$ python3 -q
>>> import numpy as np
>>> from numpy import linalg as LA
>>> np.set_printoptions(precision=2, suppress=True, linewidth=100, sign=" ")
>>> tidy = lambda a: np.round(a, 2) + 0
>>> m1 = np.array([[24, 12, 9, 6, 26],
...     [12, 31, 2, 15, 18],
...     [9, 2, 7, 5, 9],
...     [6, 15, 5, 15, 9],
...     [26, 18, 9, 9, 30]])
>>> LA.matrix_power(m1, 3)
array([[ 106035,   99591,   39318,   56643,  125576],
       [  99591,  109216,   36124,   62468,  121065],
       [  39318,   36124,   14832,   20874,   46395],
       [  56643,   62468,   20874,   36307,   68913],
       [ 125576,  121065,   46395,   68913,  149340]])
>>> m1 @ m1
array([[ 1513,  1236,   567,   693,  1755],
       [ 1236,  1658,   421,   934,  1563],
       [  567,   421,   240,   275,   648],
       [  693,   934,   275,   592,   876],
       [ 1755,  1563,   648,   876,  2062]])
>>> LA.determinant(m1)
Traceback (most recent call last):
  File "<python-input-7>", line 1, in <module>
    LA.determinant(m1)
    ^^^^^^^^^^^^^^
AttributeError: module 'numpy.linalg' has no attribute 'determinant'
>>> tidy(np.sort(np.abs(LA.eigvals(m1))))
array([  0.31,   1.04,   8.65,  23.15,  73.84])
>>> arr = np.loadtxt("a.csv", delimiter=",")
>>> arr
array([[ 93.,   0.,   2.,   0.,   2.,   2.,   1.,   2.,   1.,   0.,   3.],
       [  0.,  10.,   0.,   2.,   2.,   2.,   2.,   0.,   2.,   2.,   3.],
       [  2.,   1.,   0.,   2.,   1.,   2.,   3.,   2.,   1.,   2.,   2.],
       [  0.,   2.,   2.,  32.,   2.,   3.,   2.,   1.,   2.,   3.,   0.],
       [  0.,   0.,   2.,   1.,  21.,   0.,   0.,   0.,   2.,   0.,   0.],
       [  1.,   2.,   0.,   3.,   3.,   3.,   1.,   1.,   1.,   3.,   0.],
       [  1.,   0.,   0.,   2.,   2.,   3.,  41.,   3.,   1.,   2.,   3.],
       [  2.,   1.,   3.,   1.,   3.,   0.,   1.,  42.,   0.,   0.,   1.],
       [  2.,   2.,   1.,   0.,   0.,   3.,   3.,   3.,  31.,   1.,   1.],
       [  0.,   1.,   2.,   2.,   0.,   3.,   3.,   2.,   3.,  51.,   2.],
       [  2.,   1.,   1.,   0.,   3.,   1.,   1.,   2.,   3.,   1.,  30.]])
>>> Uu, s, VT = LA.svd(arr)
>>> np.argmax(s[:-1] / (s[1:] + 1e-6)) + 1
np.int64(10)
>>> tidy(s)
array([ 93.38,  53.73,  43.92,  39.59,  32.3 ,  31.5 ,  28.56,  20.8 ,   9.82,   2.52,   0.07])
>>> out = Uu[:, :10] @ np.diag(s[:10]) @ VT[:10]
>>> tidy(out)
array([[93.  ,  0.  ,  2.  ,  0.  ,  2.  ,  2.  ,  1.  ,  2.  ,  1.  ,  0.  ,  3.  ],
       [ 0.  , 10.  ,  0.  ,  2.  ,  2.  ,  2.  ,  2.  ,  0.  ,  2.  ,  2.  ,  3.  ],
       [ 2.  ,  1.  ,  0.06,  2.  ,  0.99,  2.02,  3.  ,  2.  ,  1.  ,  2.  ,  2.  ],
       [ 0.  ,  2.  ,  2.  , 32.  ,  2.  ,  3.  ,  2.  ,  1.  ,  2.  ,  3.  ,  0.  ],
       [ 0.  ,  0.  ,  2.  ,  1.  , 21.  ,  0.  ,  0.  ,  0.  ,  2.  ,  0.  ,  0.  ],
       [ 1.  ,  2.  , -0.03,  3.  ,  3.  ,  2.99,  1.  ,  1.  ,  1.  ,  3.  ,  0.  ],
       [ 1.  ,  0.  ,  0.  ,  2.  ,  2.  ,  3.  , 41.  ,  3.  ,  1.  ,  2.  ,  3.  ],
       [ 2.  ,  1.  ,  3.  ,  1.  ,  3.  ,  0.  ,  1.  , 42.  ,  0.  ,  0.  ,  1.  ],
       [ 2.  ,  2.  ,  1.  ,  0.  ,  0.  ,  3.  ,  3.  ,  3.  , 31.  ,  1.  ,  1.  ],
       [ 0.  ,  1.  ,  2.  ,  2.  ,  0.  ,  3.  ,  3.  ,  2.  ,  3.  , 51.  ,  2.  ],
       [ 2.  ,  1.  ,  1.  ,  0.  ,  3.  ,  1.  ,  1.  ,  2.  ,  3.  ,  1.  , 30.  ]])
>>> LA.matrix_rank(out)
np.int64(10)
>>> tidy(LA.norm(arr - out, 2)), tidy(s[10])
(np.float64(0.07), np.float64(0.07))
>>> tidy(LA.norm(arr - out) / LA.norm(arr))
np.float64(0.0)
>>> w1 = np.array([[0, 0],
...     [2, 2],
...     [2, 0],
...     [1, 0],
...     [0, 0],
...     [1, 1],
...     [1, 1],
...     [2, 1],
...     [1, 2],
...     [2, 1],
...     [2, 0]])
>>> c = np.array([0, 2])
>>> hid = np.maximum(arr @ w1 + c, 0)
>>> (hid > 0).astype(int)
array([[ 1,  1],
       [ 1,  1],
       [ 1,  1],
       [ 1,  1],
       [ 1,  1],
       [ 1,  1],
       [ 1,  1],
       [ 1,  1],
       [ 1,  1],
       [ 1,  1],
       [ 1,  1]])
>>> basis = np.array([[-1, 0, 2], [-2, 2, -2]])
>>> hid @ basis
array([[ -36.,   18.,   18.],
       [-102.,   64.,   12.],
       [ -52.,   30.,   14.],
       [ -93.,   38.,   72.],
       [ -19.,   12.,    2.],
       [ -52.,   32.,    8.],
       [-169.,  106.,   20.],
       [-190.,   94.,   98.],
       [-209.,  156.,  -50.],
       [-265.,  138.,  116.],
       [-105.,   30.,  120.]])
>>> w1 @ basis
array([[ 0,  0,  0],
       [-6,  4,  0],
       [-2,  0,  4],
       [-1,  0,  2],
       [ 0,  0,  0],
       [-3,  2,  0],
       [-3,  2,  0],
       [-4,  2,  2],
       [-5,  4, -2],
       [-4,  2,  2],
       [-2,  0,  4]])
>>> (hid @ basis).round(6).argmax(axis=1)
array([ 1,  1,  1,  2,  1,  1,  1,  2,  1,  1,  2])
>>> W0 = np.loadtxt("w.csv", delimiter=",")
>>> W0
array([[ 8.,  6., -6.,  9., -4., -3., -7.,  1., -3.],
       [-3.,  8.,  6., -6.,  9., -4., -3., -7.,  1.],
       [ 1., -3.,  8.,  6., -6.,  9., -4., -3., -7.],
       [-7.,  1., -3.,  8.,  6., -6.,  9., -4., -3.],
       [-3., -7.,  1., -3.,  8.,  6., -6.,  9., -4.],
       [-4., -3., -7.,  1., -3.,  8.,  6., -6.,  9.],
       [ 9., -4., -3., -7.,  1., -3.,  8.,  6., -6.],
       [-6.,  9., -4., -3., -7.,  1., -3.,  8.,  6.],
       [ 6., -6.,  9., -4., -3., -7.,  1., -3.,  8.]])
>>> tidy(LA.norm(W0, 2))
np.float64(22.44)
>>> tidy(LA.norm(W0[3] - W0[0]))
np.float64(25.5)
>>> tidy(LA.norm(W0, 1)), tidy(LA.norm(W0, np.inf))
(np.float64(47.0), np.float64(47.0))
>>> tidy(LA.norm(W0, axis=1))
array([ 17.35,  17.35,  17.35,  17.35,  17.35,  17.35,  17.35,  17.35,  17.35])
>>> LA.norm(W0, axis=1).argmax()
np.int64(0)
>>> tidy(LA.norm(W0) ** 2 / LA.norm(W0, 2) ** 2)
np.float64(5.38)
>>> O, R = LA.qr(W0)
>>> tidy(np.abs(np.diag(R)))
array([ 17.35,  16.74,  16.71,  16.7 ,  15.66,  13.32,  11.7 ,  11.48,   2.95])
>>> tidy(O.T @ O)
array([[ 1.,  0.,  0.,  0.,  0.,  0.,  0.,  0.,  0.],
       [ 0.,  1.,  0.,  0.,  0.,  0.,  0.,  0.,  0.],
       [ 0.,  0.,  1.,  0.,  0.,  0.,  0.,  0.,  0.],
       [ 0.,  0.,  0.,  1.,  0.,  0.,  0.,  0.,  0.],
       [ 0.,  0.,  0.,  0.,  1.,  0.,  0.,  0.,  0.],
       [ 0.,  0.,  0.,  0.,  0.,  1.,  0.,  0.,  0.],
       [ 0.,  0.,  0.,  0.,  0.,  0.,  1.,  0.,  0.],
       [ 0.,  0.,  0.,  0.,  0.,  0.,  0.,  1.,  0.],
       [ 0.,  0.,  0.,  0.,  0.,  0.,  0.,  0.,  1.]])
>>> tidy(abs(R[0, 0])), tidy(LA.norm(W0[:, 0]))
(np.float64(17.35), np.float64(17.35))
>>> O.shape, R.shape
((9, 9), (9, 9))
>>> np.allclose(R.T @ R, W0.T @ W0)
True
>>> np.trace(O @ O.T)
np.float64(9.0)
>>> (W0 @ W0)[0]
array([ -86.,  215.,  -80.,  139.,   84., -161.,  -25.,  -95.,   10.])
>>> tidy(np.fft.fft(W0[0]))
array([ 1.   +0.j  , 15.01-12.41j,  6.86 +6.74j, 14.5 -12.99j, -0.86-22.42j, -0.86+22.42j,
       14.5 +12.99j,  6.86 -6.74j, 15.01+12.41j])
>>> tidy(np.sort(np.abs(np.fft.fft(W0[0])))), tidy(np.sort(LA.svd(W0, compute_uv=False)))
(array([  1.  ,   9.62,   9.62,  19.47,  19.47,  19.47,  19.47,  22.44,  22.44]), array([  1.  ,   9.62,   9.62,  19.47,  19.47,  19.47,  19.47,  22.44,  22.44]))
>>> rng = np.random.default_rng(1)
>>> lab = rng.permutation(9)
>>> out = W0[:, lab] * rng.choice([-1, 1], 9)
>>> out
array([[ 1., -8., -6., -4.,  6.,  3., -3., -7., -9.],
       [-7.,  3., -8.,  9., -6.,  4.,  1., -3.,  6.],
       [-3., -1.,  3., -6., -8., -9., -7., -4., -6.],
       [-4.,  7., -1.,  6.,  3.,  6., -3.,  9., -8.],
       [ 9.,  3.,  7.,  8., -1., -6., -4., -6.,  3.],
       [-6.,  4.,  3., -3.,  7., -8.,  9.,  6., -1.],
       [ 6., -9.,  4.,  1.,  3.,  3., -6.,  8.,  7.],
       [ 8.,  6., -9., -7.,  4., -1.,  6., -3.,  3.],
       [-3., -6.,  6., -3., -9.,  7.,  8.,  1.,  4.]])
>>> Uu, _, VT = LA.svd(W0.T @ out)
>>> tidy(LA.lstsq(W0, out)[0])
array([[ 0., -1.,  0.,  0.,  0.,  0.,  0.,  0.,  0.],
       [ 0.,  0., -1.,  0.,  0.,  0.,  0.,  0.,  0.],
       [ 0.,  0.,  0.,  0., -1.,  0.,  0.,  0.,  0.],
       [ 0.,  0.,  0.,  0.,  0.,  0.,  0.,  0., -1.],
       [ 0.,  0.,  0.,  1.,  0.,  0.,  0.,  0.,  0.],
       [ 0.,  0.,  0.,  0.,  0., -1.,  0.,  0.,  0.],
       [ 0.,  0.,  0.,  0.,  0.,  0.,  0.,  1.,  0.],
       [ 1.,  0.,  0.,  0.,  0.,  0.,  0.,  0.,  0.],
       [ 0.,  0.,  0.,  0.,  0.,  0.,  1.,  0.,  0.]])
>>> (W0 - W0.T) / 2
array([[ 0. ,  4.5, -3.5,  8. , -0.5,  0.5, -8. ,  3.5, -4.5],
       [-4.5,  0. ,  4.5, -3.5,  8. , -0.5,  0.5, -8. ,  3.5],
       [ 3.5, -4.5,  0. ,  4.5, -3.5,  8. , -0.5,  0.5, -8. ],
       [-8. ,  3.5, -4.5,  0. ,  4.5, -3.5,  8. , -0.5,  0.5],
       [ 0.5, -8. ,  3.5, -4.5,  0. ,  4.5, -3.5,  8. , -0.5],
       [-0.5,  0.5, -8. ,  3.5, -4.5,  0. ,  4.5, -3.5,  8. ],
       [ 8. , -0.5,  0.5, -8. ,  3.5, -4.5,  0. ,  4.5, -3.5],
       [-3.5,  8. , -0.5,  0.5, -8. ,  3.5, -4.5,  0. ,  4.5],
       [ 4.5, -3.5,  8. , -0.5,  0.5, -8. ,  3.5, -4.5,  0. ]])
>>> np.allclose(W0, W0.T)
False
>>> np.allclose(W0 @ W0.T, W0.T @ W0)
True
>>> (W0 + W0.T) / 2
array([[ 8. ,  1.5, -2.5,  1. , -3.5, -3.5,  1. , -2.5,  1.5],
       [ 1.5,  8. ,  1.5, -2.5,  1. , -3.5, -3.5,  1. , -2.5],
       [-2.5,  1.5,  8. ,  1.5, -2.5,  1. , -3.5, -3.5,  1. ],
       [ 1. , -2.5,  1.5,  8. ,  1.5, -2.5,  1. , -3.5, -3.5],
       [-3.5,  1. , -2.5,  1.5,  8. ,  1.5, -2.5,  1. , -3.5],
       [-3.5, -3.5,  1. , -2.5,  1.5,  8. ,  1.5, -2.5,  1. ],
       [ 1. , -3.5, -3.5,  1. , -2.5,  1.5,  8. ,  1.5, -2.5],
       [-2.5,  1. , -3.5, -3.5,  1. , -2.5,  1.5,  8. ,  1.5],
       [ 1.5, -2.5,  1. , -3.5, -3.5,  1. , -2.5,  1.5,  8. ]])
>>> K = np.loadtxt("x.csv", delimiter=",")
>>> K
array([[  3.,   4.,   5.,   6.,   7.,   8.,   9.,  10.,  11.,  12.,  13.],
       [ 14.,  15.,  16.,  17.,  18.,  19.,  20.,  21.,  22.,  23.,  24.],
       [ 25.,  26.,  27.,  28.,  29.,  30.,  31.,  32.,  33.,  34.,  35.],
       [ 36.,  37.,  38.,  39.,  40.,  41.,  42.,  43.,  44.,  45.,  46.]])
>>> Uu, s, VT = LA.svd(K)
>>> vecs = VT[:(s > 1e-8).sum()]
>>> x0 = K[2] + 2 * K[0] + rng.integers(2) * np.eye(11)[10]
>>> x0
array([ 31.,  34.,  37.,  40.,  43.,  46.,  49.,  52.,  55.,  58.,  61.])
>>> tidy(LA.norm(x0 - vecs.T @ vecs @ x0))
np.float64(0.0)
>>> LA.matrix_rank(np.vstack([K, x0]))
np.int64(2)
